% ipython --no-banner

In [1]: import numpy as np

In [2]: np.set_printoptions(precision=2, suppress=True, linewidth=160)

In [3]: feats = np.loadtxt("dump.csv", delimiter=",")

In [4]: feats
Out[4]: 
array([[0., 1., 3., 0., 0., 1., 1., 0., 1., 3., 2., 3., 1., 3., 1.],
       [2., 2., 0., 0., 0., 2., 2., 2., 0., 0., 1., 2., 3., 1., 0.],
       [1., 3., 3., 1., 0., 2., 2., 0., 1., 2., 1., 3., 3., 2., 2.],
       [1., 3., 0., 0., 0., 2., 3., 1., 3., 1., 2., 2., 3., 0., 1.],
       [0., 3., 0., 2., 2., 0., 1., 3., 3., 1., 1., 2., 1., 0., 0.],
       [3., 3., 3., 1., 3., 2., 0., 1., 3., 1., 2., 0., 1., 1., 1.],
       [2., 0., 3., 0., 3., 3., 1., 1., 3., 3., 0., 2., 3., 1., 3.],
       [3., 1., 0., 2., 2., 1., 3., 1., 2., 1., 2., 2., 2., 1., 0.],
       [3., 3., 2., 3., 0., 0., 1., 0., 2., 3., 0., 1., 2., 2., 0.],
       [2., 0., 2., 1., 0., 3., 2., 2., 2., 1., 0., 3., 3., 3., 2.]])

In [5]: th = np.radians(15)

In [6]: Rm = np.eye(15)

In [7]: Rm[0, 0] = Rm[14, 14] = np.cos(th)

In [8]: Rm[0, 14], Rm[14, 0] = -np.sin(th), np.sin(th)

In [9]: A2 = feats @ Rm.T

In [10]: np.allclose(feats @ feats.T, A2 @ A2.T)
Out[10]: True

In [11]: A2 = feats / np.sqrt((feats ** 2).mean(axis=1, keepdims=True))

In [12]: np.linalg.matrix_rank(feats - feats.mean(axis=1, keepdims=True))
Out[12]: np.int64(10)

In [13]: np.linalg.norm(A2, axis=1)
Out[13]: array([3.87, 3.87, 3.87, 3.87, 3.87, 3.87, 3.87, 3.87, 3.87, 3.87])

In [14]: A2[4]
Out[14]: array([0.  , 1.77, 0.  , 1.18, 1.18, 0.  , 0.59, 1.77, 1.77, 0.59, 0.59, 1.18, 0.59, 0.  , 0.  ])

In [15]: np.linalg.matrix_rank(A2) == np.linalg.matrix_rank(feats)
Out[15]: np.True_

In [16]: round(float(np.linalg.norm(feats, 1)), 2), round(np.linalg.norm(feats, np.inf), 2)
Out[16]: (22.0, np.float64(28.0))

In [17]: np.linalg.norm(feats, axis=0)
Out[17]: array([6.4 , 7.14, 6.63, 4.47, 5.1 , 6.  , 5.83, 4.58, 7.07, 6.  , 4.36, 6.93, 7.48, 5.48, 4.47])

In [18]: x = np.array([-2, 2, -1, -3, -1, 3, 0, 2, -2, -1, -1, 1, -1, -1, -1])

In [19]: a = np.maximum(feats @ x, 0)

In [20]: np.flatnonzero(a > 1e-9)
Out[20]: array([1, 3])

In [21]: np.tanh(feats @ x)
Out[21]: array([-1.  ,  1.  , -1.  ,  0.76, -1.  , -1.  , -1.  , -1.  , -1.  , -1.  ])

In [22]: np.maximum(feats @ x, 0) - np.maximum(-feats @ x, 0)
Out[22]: array([ -7.,   7.,  -5.,   1.,  -3., -13., -13., -15., -21.,  -6.])

In [23]: data = np.loadtxt("w.csv", delimiter=",")

In [24]: data
Out[24]: 
array([[ 0.79, -0.21,  0.21, -0.12,  0.12, -0.21, -0.21,  0.29,  0.21,  0.21],
       [-0.21,  0.79,  0.21, -0.12,  0.12, -0.21, -0.21,  0.29,  0.21,  0.21],
       [ 0.21,  0.21,  0.79,  0.12, -0.12,  0.21,  0.21, -0.29, -0.21, -0.21],
       [-0.12, -0.12,  0.12,  0.93,  0.07, -0.12, -0.12,  0.17,  0.12,  0.12],
       [ 0.12,  0.12, -0.12,  0.07,  0.93,  0.12,  0.12, -0.17, -0.12, -0.12],
       [-0.21, -0.21,  0.21, -0.12,  0.12,  0.79, -0.21,  0.29,  0.21,  0.21],
       [-0.21, -0.21,  0.21, -0.12,  0.12, -0.21,  0.79,  0.29,  0.21,  0.21],
       [ 0.29,  0.29, -0.29,  0.17, -0.17,  0.29,  0.29,  0.6 , -0.29, -0.29],
       [ 0.21,  0.21, -0.21,  0.12, -0.12,  0.21,  0.21, -0.29,  0.79, -0.21],
       [ 0.21,  0.21, -0.21,  0.12, -0.12,  0.21,  0.21, -0.29, -0.21,  0.79]])

In [25]: rng = np.random.default_rng(280074)

In [26]: labels = rng.permutation(10)

In [27]: labels
Out[27]: array([5, 1, 3, 2, 8, 6, 7, 9, 0, 4])

In [28]: A2 = data[labels][:, labels]

In [29]: A2
Out[29]: 
array([[ 0.79, -0.21, -0.12,  0.21,  0.21, -0.21,  0.29,  0.21, -0.21,  0.12],
       [-0.21,  0.79, -0.12,  0.21,  0.21, -0.21,  0.29,  0.21, -0.21,  0.12],
       [-0.12, -0.12,  0.93,  0.12,  0.12, -0.12,  0.17,  0.12, -0.12,  0.07],
       [ 0.21,  0.21,  0.12,  0.79, -0.21,  0.21, -0.29, -0.21,  0.21, -0.12],
       [ 0.21,  0.21,  0.12, -0.21,  0.79,  0.21, -0.29, -0.21,  0.21, -0.12],
       [-0.21, -0.21, -0.12,  0.21,  0.21,  0.79,  0.29,  0.21, -0.21,  0.12],
       [ 0.29,  0.29,  0.17, -0.29, -0.29,  0.29,  0.6 , -0.29,  0.29, -0.17],
       [ 0.21,  0.21,  0.12, -0.21, -0.21,  0.21, -0.29,  0.79,  0.21, -0.12],
       [-0.21, -0.21, -0.12,  0.21,  0.21, -0.21,  0.29,  0.21,  0.79,  0.12],
       [ 0.12,  0.12,  0.07, -0.12, -0.12,  0.12, -0.17, -0.12,  0.12,  0.93]])

In [30]: np.diag(A2)
Out[30]: array([0.79, 0.79, 0.93, 0.79, 0.79, 0.79, 0.6 , 0.79, 0.79, 0.93])

In [31]: np.trace(A2)
Out[31]: np.float64(8.0)

In [32]: np.round(np.linalg.det(A2), 2), round(np.linalg.det(data[labels]), 2)
Out[32]: (np.float64(-1.0), np.float64(1.0))

In [33]: X = np.load("a.npy")

In [34]: X
Out[34]: 
array([[ 1.26,  7.48,  9.27, -2.84,  8.2 ,  5.27,  2.57,  2.48,  2.89,  4.59,  3.44,  9.86,  7.38,  1.33],
       [ 1.77,  8.7 ,  9.41, -0.93,  9.19,  6.46,  3.78,  1.62,  2.18,  3.97,  3.74,  8.68,  5.57, -0.87],
       [-0.66,  7.62,  9.44,  0.36,  7.7 ,  4.52,  3.17,  2.68,  3.84,  7.17,  1.69, 10.65,  5.44, -0.75],
       [ 0.61,  8.72,  8.65,  1.  ,  9.38,  6.3 ,  3.38,  3.23,  3.62,  6.17,  2.76, 11.09,  8.03, -0.31],
       [-0.79,  5.93,  8.12, -0.92, 10.45,  5.41,  3.78,  1.75,  3.99,  6.33,  1.86, 11.39,  7.7 ,  0.2 ],
       [-0.25,  7.37,  8.07, -0.27, 10.36,  4.48,  2.63,  2.07,  4.07,  5.89,  1.57,  9.85,  7.02,  0.79],
       [-0.54,  8.66,  9.12, -0.4 ,  7.16,  6.39,  2.74,  3.45,  4.55,  5.47,  4.49,  6.4 ,  4.55,  1.72],
       [-0.58,  8.21,  7.18, -0.14,  8.13,  6.09,  2.62,  2.39,  4.91,  6.28,  4.3 ,  9.66,  5.95, -1.05],
       [-1.17,  8.83,  8.6 , -0.54,  8.62,  6.22,  3.05,  2.99,  1.68,  5.93,  1.59,  8.11,  6.83, -0.65],
       [-0.12,  7.91,  6.75, -0.27,  7.88,  6.97,  1.53,  2.91,  2.39,  5.62,  3.6 ,  9.82,  6.12,  0.5 ],
       [-0.07,  9.5 ,  9.78,  1.15,  8.51,  4.33,  2.81,  3.36,  3.55,  5.64,  2.98, 10.01,  6.55,  0.37],
       [ 1.19,  9.11,  8.76,  1.7 ,  9.61,  6.79,  3.72,  1.97,  2.76,  3.53,  3.79,  9.23,  6.67, -3.14],
       [-1.34,  8.66, 10.54,  1.54,  8.5 ,  6.18,  3.33,  2.65,  5.52,  4.62,  2.07,  9.49,  5.75, -0.31],
       [ 2.01,  8.55, 10.02,  1.16,  8.1 ,  6.37,  4.17,  2.28,  3.93,  5.49,  4.22,  9.89,  5.9 , -0.22],
       [ 0.84,  9.34,  7.37,  0.87,  8.85,  6.6 ,  3.67,  3.88,  3.67,  5.77,  2.14,  8.78,  6.01,  0.03],
       [-0.38, 10.69,  9.01, -0.42,  9.6 ,  7.64,  3.35,  4.08,  3.49,  5.69,  2.42,  8.46,  5.16, -0.1 ],
       [ 0.88,  9.36,  8.66, -0.23,  9.2 ,  6.83,  5.85,  4.29,  1.91,  6.94,  4.03,  8.21,  5.68, -1.27],
       [-0.25,  7.75,  9.87,  0.4 ,  8.9 ,  6.68,  1.89,  2.36,  2.33,  6.7 ,  5.11,  8.85,  3.83, -0.48],
       [ 0.59,  9.14,  9.27,  0.8 ,  7.28,  5.68,  3.89,  1.86,  2.94,  6.2 ,  4.  ,  9.51,  5.09, -0.74],
       [-0.04,  8.59,  8.8 ,  0.  , 10.84,  5.11,  2.8 ,  2.95,  1.44,  6.39, -0.27, 10.17,  4.43, -0.67],
       [ 0.08,  9.21,  9.59,  0.35,  9.32,  6.79,  4.41,  4.06,  2.26,  5.61,  2.42,  9.21,  4.91,  0.66],
       [ 0.1 ,  9.37, 10.63, -0.57,  7.98,  6.98,  1.  ,  2.94,  1.78,  5.31,  1.91,  9.42,  6.32,  0.79],
       [ 0.28,  6.19,  8.02,  1.8 , 10.5 ,  4.85,  2.14,  3.69,  3.79,  6.21,  2.4 ,  8.77,  5.91,  0.82]])

In [35]: A2 = np.c_[X[:, :1] @ np.array([[-2]]), np.array([1, 0, 2, -1, 0, 1, 0, -2, 0, 1, 1, -2, 2, -1, 2, -2, -1, 2, 2, -1, 1, 1, 2])]

In [36]: A2
Out[36]: 
array([[-2.52,  1.  ],
       [-3.54,  0.  ],
       [ 1.32,  2.  ],
       [-1.22, -1.  ],
       [ 1.58,  0.  ],
       [ 0.5 ,  1.  ],
       [ 1.08,  0.  ],
       [ 1.16, -2.  ],
       [ 2.34,  0.  ],
       [ 0.24,  1.  ],
       [ 0.14,  1.  ],
       [-2.38, -2.  ],
       [ 2.68,  2.  ],
       [-4.02, -1.  ],
       [-1.68,  2.  ],
       [ 0.76, -2.  ],
       [-1.76, -1.  ],
       [ 0.5 ,  2.  ],
       [-1.18,  2.  ],
       [ 0.08, -1.  ],
       [-0.16,  1.  ],
       [-0.2 ,  1.  ],
       [-0.56,  2.  ]])

In [37]: np.linalg.matrix_rank(np.c_[X, A2])
Out[37]: np.int64(15)

In [38]: np.round(np.linalg.lstsq(X, A2[:, 0])[0], 2) + 0
Out[38]: array([-2.,  0.,  0.,  0.,  0.,  0.,  0.,  0.,  0.,  0.,  0.,  0.,  0.,  0.])

In [39]: np.linalg.norm(np.linalg.qr(X)[0].T @ A2, axis=0) ** 2 / ((A2 ** 2).sum(axis=0) + 1e-12)
Out[39]: array([1. , 0.5])
